$ python3 -q
>>> import numpy as np
>>> np.set_printoptions(suppress=True, linewidth=140)
>>> rnd = lambda a: np.round(a, 1) + 0
>>> M = np.array([[-4, 4, -2, -2, -4, -2, 4, 4, 0],
...     [4, -4, 2, 2, 4, 2, -4, -4, 0],
...     [4, -4, 2, 2, 4, 2, -4, -4, 0],
...     [-6, 6, -3, -3, -6, -3, 6, 6, 0],
...     [-2, 2, -1, -1, -2, -1, 2, 2, 0]])
>>> M
array([[-4,  4, -2, -2, -4, -2,  4,  4,  0],
       [ 4, -4,  2,  2,  4,  2, -4, -4,  0],
       [ 4, -4,  2,  2,  4,  2, -4, -4,  0],
       [-6,  6, -3, -3, -6, -3,  6,  6,  0],
       [-2,  2, -1, -1, -2, -1,  2,  2,  0]])
>>> x0 = np.array([-7, -9, -5, -5, -6, -3, 8, -3, -8])
>>> M @ np.eye(9)[5]
array([-2.,  2.,  2., -3., -1.])
>>> (M * x0).sum(axis=1)
array([ 62, -62, -62,  93,  31])
>>> np.linalg.norm(M @ x0) <= np.linalg.norm(M, 2) * np.linalg.norm(x0) + 1e-9
np.True_
>>> Y = M[0, 0] * M[1:] - np.outer(M[1:, 0], M[0])
>>> Y
array([[0, 0, 0, 0, 0, 0, 0, 0, 0],
       [0, 0, 0, 0, 0, 0, 0, 0, 0],
       [0, 0, 0, 0, 0, 0, 0, 0, 0],
       [0, 0, 0, 0, 0, 0, 0, 0, 0]])
>>> np.flatnonzero(~Y.round(6).any(axis=1))
array([0, 1, 2, 3])
>>> M[:, 0] / M[0, 0]
array([ 1. , -1. , -1. ,  1.5,  0.5])
>>> U, sv, VT = np.linalg.svd(M)
>>> evecs = VT[:(sv > 1e-8).sum()]
>>> rng = np.random.default_rng(4703)
>>> x0 = M[4] + 5 * M[2] + rng.integers(2) * np.eye(9)[2]
>>> x0
array([ 18., -18.,  10.,   9.,  18.,   9., -18., -18.,   0.])
>>> rnd(np.diag(evecs.T @ evecs))
array([0.2, 0.2, 0. , 0. , 0.2, 0. , 0.2, 0.2, 0. ])
>>> rnd(evecs.T @ evecs)
array([[ 0.2, -0.2,  0.1,  0.1,  0.2,  0.1, -0.2, -0.2,  0. ],
       [-0.2,  0.2, -0.1, -0.1, -0.2, -0.1,  0.2,  0.2,  0. ],
       [ 0.1, -0.1,  0. ,  0. ,  0.1,  0. , -0.1, -0.1,  0. ],
       [ 0.1, -0.1,  0. ,  0. ,  0.1,  0. , -0.1, -0.1,  0. ],
       [ 0.2, -0.2,  0.1,  0.1,  0.2,  0.1, -0.2, -0.2,  0. ],
       [ 0.1, -0.1,  0. ,  0. ,  0.1,  0. , -0.1, -0.1,  0. ],
       [-0.2,  0.2, -0.1, -0.1, -0.2, -0.1,  0.2,  0.2,  0. ],
       [-0.2,  0.2, -0.1, -0.1, -0.2, -0.1,  0.2,  0.2,  0. ],
       [ 0. ,  0. ,  0. ,  0. ,  0. ,  0. ,  0. ,  0. ,  0. ]])
>>> rnd(np.linalg.norm(x0 - evecs.T @ evecs @ x0))
np.float64(1.0)
